% ipython --no-banner

In [1]: import numpy as np

In [2]: np.set_printoptions(precision=3, suppress=True, linewidth=160)

In [3]: s = 3 * 0.9 ** np.arange(4)

In [4]: q, _ = np.linalg.qr(np.array([[0.4, -1.8, 1.0, -1.1],
   ...:     [-0.3, 0.2, 1.3, 0.6],
   ...:     [-0.7, 0.6, 1.6, -0.6],
   ...:     [0.9, 0.0, -1.3, -1.2]]))

In [5]: rng = np.random.default_rng(564925)

In [6]: W0 = rng.normal(size=(29, 4)) * s @ q

In [7]: W0
Out[7]: 
array([[-0.759,  3.112, -0.712, -3.441],
       [-2.162, -3.165,  4.67 , -3.459],
       [ 2.916,  1.561,  1.096,  2.472],
       [-3.41 , -0.828,  1.872, -0.528],
       [ 2.155, -4.122, -1.093,  3.203],
       [-4.114, -6.857, -1.784,  1.518],
       [-2.851, -2.212,  1.305, -0.999],
       [-1.998,  2.772,  0.93 ,  0.966],
       [-2.819, -6.047,  1.27 ,  1.625],
       [-1.322, -1.853,  1.344, -2.247],
       [-0.352, -5.297, -1.417, -0.026],
       [-5.11 , -2.554, -3.461,  1.606],
       [-0.058,  1.058, -1.087, -4.086],
       [-2.063, -2.278, -1.35 , -1.369],
       [ 4.015,  1.929, -2.788, -0.502],
       [-1.327, -3.739,  3.169,  2.033],
       [-1.603,  1.972, -1.893, -1.256],
       [-2.174, -6.146,  2.203, -8.068],
       [ 0.096,  5.329,  2.642, -2.304],
       [-1.692,  1.334,  2.532, -0.485],
       [-0.437, -0.986,  3.375, -2.188],
       [ 2.157, -1.741,  2.611, -4.952],
       [-0.52 , -0.854,  1.951,  4.097],
       [ 1.213, -1.691,  0.454,  2.227],
       [-1.975,  3.011,  1.083, -0.365],
       [ 0.748,  1.879,  0.721,  0.184],
       [-2.964, -6.928, -0.252,  2.634],
       [-2.067, -2.994,  3.573, -2.331],
       [-0.108, -1.196,  1.429,  4.14 ]])

In [8]: vec = np.array([2, -2, 1, 2])

In [9]: y = W0 @ vec

In [10]: print(np.linalg.solve(W0.T @ W0, W0.T @ y))
[ 2. -2.  1.  2.]

In [11]: print(np.round(np.linalg.pinv(W0) @ W0, 3) + 0)
[[1. 0. 0. 0.]
 [0. 1. 0. 0.]
 [0. 0. 1. 0.]
 [0. 0. 0. 1.]]

In [12]: np.linalg.lstsq(W0, y)[0]
Out[12]: array([ 2., -2.,  1.,  2.])

In [13]: y = y + 0.1 * rng.normal(size=29)

In [14]: print(y)
[-15.54   -0.478   9.006  -4.061  17.872   6.743  -1.816  -6.585  10.852  -2.163   8.458  -5.517 -11.422  -3.645   0.416  11.906 -11.678  -6.193 -12.301
  -4.513   0.314   0.29   10.865  10.678  -9.851  -1.136  12.976   0.631  11.909]

In [15]: b, *_ = np.linalg.lstsq(W0, y)

In [16]: print(np.round(np.linalg.norm(y - W0 @ b), 3))
0.703

In [17]: blk = np.stack([W0, 4 * W0, W0[::-1]])

In [18]: np.linalg.matrix_rank(blk.reshape(3, -1))
Out[18]: np.int64(2)

In [19]: np.linalg.norm(blk, axis=(1, 2))
Out[19]: array([ 29.385, 117.542,  29.385])

In [20]: np.linalg.matrix_rank(blk)
Out[20]: array([4, 4, 4])

In [21]: d = np.linalg.norm(W0[:, None] - W0[None], axis=-1)

In [22]: d.mean(axis=1).argmax()
Out[22]: np.int64(17)

In [23]: np.unravel_index(d.round(6).argmax(), d.shape)
Out[23]: (np.int64(5), np.int64(18))

In [24]: d[3].round(6).argsort(kind="stable")[:4]
Out[24]: array([ 3,  6, 19,  9])

In [25]: print((d + 1e9 * np.eye(29)).round(6).argmin(axis=1))
[12 27 25  6 23 26  3 24 26  6 13  5  0  6 25  8  0  1 24 24  9 20 28 28  7  7  8  1 22]

In [26]: print(d.shape)
(29, 29)

In [27]: print(np.flatnonzero(d[3] < d.mean() / 2))
[ 3  6  9 19]

In [28]: E = np.load("run7.npy")

In [29]: print(E)
[[  5  -3  -4]
 [  1  -2  -8]
 [ -2   2 -13]
 [ -7  -2 -15]
 [-11  -2 -16]
 [-10   2 -11]
 [-14  -2 -16]
 [-13  -5 -18]
 [-12  -8 -15]
 [ -8  -4 -20]
 [-11  -6 -25]
 [-11  -5 -22]
 [ -8  -4 -25]
 [ -9  -4 -23]
 [-13  -4 -25]
 [ -8  -7 -24]]

In [30]: f = np.array([9, -2, -9])

In [31]: np.array([np.convolve(row, f, "same") for row in E])
Out[31]: 
array([[ -37,  -75,   35],
       [ -20,  -77,   34],
       [  22, -103,    8],
       [  -4,  -68,   48],
       [   4,  -41,   50],
       [  38,  -13,    4],
       [  10,  -14,   50],
       [ -19,  -35,   81],
       [ -48,  -11,  102],
       [ -20, -100,   76],
       [ -32, -114,  104],
       [ -23,  -89,   89],
       [ -20, -145,   86],
       [ -18, -118,   82],
       [ -10, -100,   86],
       [ -47, -130,  111]])

In [32]: np.correlate(E[13], E[14], "full")
Out[32]: array([225, 136, 708, 144, 299])

In [33]: f = np.array([-3, -3, -3]) + 0.5

In [34]: A = np.outer(f, f) / (f @ f)

In [35]: A
Out[35]: 
array([[0.333, 0.333, 0.333],
       [0.333, 0.333, 0.333],
       [0.333, 0.333, 0.333]])

In [36]: np.fft.fft(A[0])
Out[36]: array([1.+0.j, 0.+0.j, 0.+0.j])

In [37]: A @ np.ones(3)
Out[37]: array([1., 1., 1.])

In [38]: A @ (-1.0) ** np.arange(3)
Out[38]: array([0.333, 0.333, 0.333])

In [39]: r = np.linalg.matrix_rank(A)

In [40]: r
Out[40]: np.int64(1)

In [41]: ns = np.linalg.svd(A)[2][r:].T

In [42]: ns.shape
Out[42]: (3, 2)

In [43]: [int(np.linalg.matrix_rank(A[:i])) for i in range(1, len(A) + 1)]
Out[43]: [1, 1, 1]

In [44]: np.allclose(A @ ns, 0)
Out[44]: True

In [45]: ns @ ns.T
Out[45]: 
array([[ 0.667, -0.333, -0.333],
       [-0.333,  0.667, -0.333],
       [-0.333, -0.333,  0.667]])

In [46]: P = np.triu(np.array([[3, -1, -2], [2, 1, -1], [0, -2, 3]]), 1) + np.eye(3)

In [47]: Y = P @ A @ np.linalg.inv(P)

In [48]: np.linalg.matrix_rank(Y)
Out[48]: np.int64(1)

In [49]: Y
Out[49]: 
array([[-0.667, -1.333, -3.333],
       [ 0.   ,  0.   ,  0.   ],
       [ 0.333,  0.667,  1.667]])

In [50]: np.round(np.poly(Y), 3) + 0
Out[50]: array([ 1., -1.,  0.,  0.])

In [51]: feats = np.loadtxt("out16.csv", delimiter=",")

In [52]: feats
Out[52]: 
array([[ 0.966,  0.   , -0.259],
       [ 0.   ,  1.   ,  0.   ],
       [ 0.259,  0.   ,  0.966]])

In [53]: q, V = np.linalg.qr(feats[:, :2])[0], np.linalg.qr(feats[:, 2:])[0]

In [54]: s = np.linalg.svd(q.T @ V, compute_uv=False)

In [55]: s.round(3) + 0
Out[55]: array([0.])

In [56]: print((s > 0.9).sum())
0

In [57]: q, Rm = np.linalg.qr(feats)

In [58]: np.allclose(Rm.T @ Rm, feats.T @ feats)
Out[58]: True

In [59]: q
Out[59]: 
array([[-0.966,  0.   , -0.259],
       [-0.   ,  1.   ,  0.   ],
       [-0.259, -0.   ,  0.966]])

In [60]: np.trace(q @ q.T)
Out[60]: np.float64(3.0)

In [61]: np.round(q.T @ q, 3) + 0
Out[61]: 
array([[1., 0., 0.],
       [0., 1., 0.],
       [0., 0., 1.]])

In [62]: Rm
Out[62]: 
array([[-1.,  0.,  0.],
       [ 0.,  1.,  0.],
       [ 0.,  0.,  1.]])

In [63]: G = feats.T @ feats

In [64]: print(np.allclose(G, G.T))
True

In [65]: (feats @ feats.T).shape
Out[65]: (3, 3)

In [66]: feats[:, 1] @ feats[:, 2]
Out[66]: np.float64(0.0)

In [67]: print(np.round(feats.T @ feats, 3) + 0)
[[1. 0. 0.]
 [0. 1. 0.]
 [0. 0. 1.]]

In [68]: np.linalg.norm(feats, axis=0)
Out[68]: array([1., 1., 1.])

In [69]: print(np.round(feats @ feats.T, 3) + 0)
[[1. 0. 0.]
 [0. 1. 0.]
 [0. 0. 1.]]

In [70]: Y = np.array([[3, 0], [2, 0]])

In [71]: arr = np.triu(Y)

In [72]: print(arr)
[[3 0]
 [0 0]]

In [73]: # column 0 dominates

In [74]: left, s, Vh = np.linalg.svd(arr)

In [75]: s
Out[75]: array([3., 0.])

In [76]: Y = left[:, :1] @ np.diag(s[:1]) @ Vh[:1]

In [77]: np.abs(arr - Y).max()
Out[77]: np.float64(0.0)

In [78]: Y
Out[78]: 
array([[3., 0.],
       [0., 0.]])

In [79]: np.round(np.linalg.norm(arr - Y) / np.linalg.norm(arr), 3)
Out[79]: np.float64(0.0)

In [80]: Y = np.c_[W0[:, :3] @ np.array([[-3, 0, -1], [-3, -1, -1], [-3, 3, -2]]), np.array([-1, 0, 3, 0, -2, -3, -1, -2, 0, -1, 1, 3, 3, -3, -2, -2, -2, 2, -2, 1, 0, -1, 1, 3, -3, 3, 0, 1, -3])]

In [81]: Y
Out[81]: 
array([[ -4.925,  -5.247,  -0.93 ,  -1.   ],
       [  1.969,  17.176,  -4.014,   0.   ],
       [-16.719,   1.727,  -6.669,   3.   ],
       [  7.097,   6.445,   0.493,   0.   ],
       [  9.181,   0.843,   4.153,  -2.   ],
       [ 38.265,   1.504,  14.539,  -3.   ],
       [ 11.272,   6.126,   2.453,  -1.   ],
       [ -5.109,   0.017,  -2.632,  -2.   ],
       [ 22.789,   9.857,   6.326,   0.   ],
       [  5.495,   5.885,   0.488,  -1.   ],
       [ 21.198,   1.047,   8.483,   1.   ],
       [ 33.378,  -7.83 ,  14.588,   3.   ],
       [  0.262,  -4.319,   1.174,   3.   ],
       [ 17.071,  -1.773,   7.041,  -3.   ],
       [ -9.466, -10.292,  -0.367,  -2.   ],
       [  5.69 ,  13.245,  -1.272,  -2.   ],
       [  4.57 ,  -7.649,   3.416,  -2.   ],
       [ 18.349,  12.754,   3.914,   2.   ],
       [-24.201,   2.597, -10.709,  -2.   ],
       [ -6.521,   6.263,  -4.706,   1.   ],
       [ -5.856,  11.112,  -5.327,   0.   ],
       [ -9.084,   9.575,  -5.639,  -1.   ],
       [ -1.732,   6.706,  -2.528,   1.   ],
       [  0.073,   3.053,  -0.43 ,   3.   ],
       [ -6.358,   0.239,  -3.203,  -3.   ],
       [-10.047,   0.285,  -4.071,   3.   ],
       [ 30.434,   6.172,  10.397,   0.   ],
       [  4.463,  13.714,  -2.086,   1.   ],
       [ -0.376,   5.482,  -1.554,  -3.   ]])

In [82]: np.round(np.linalg.lstsq(W0, Y[:, 0])[0], 3) + 0
Out[82]: array([-3., -3., -3.,  0.])
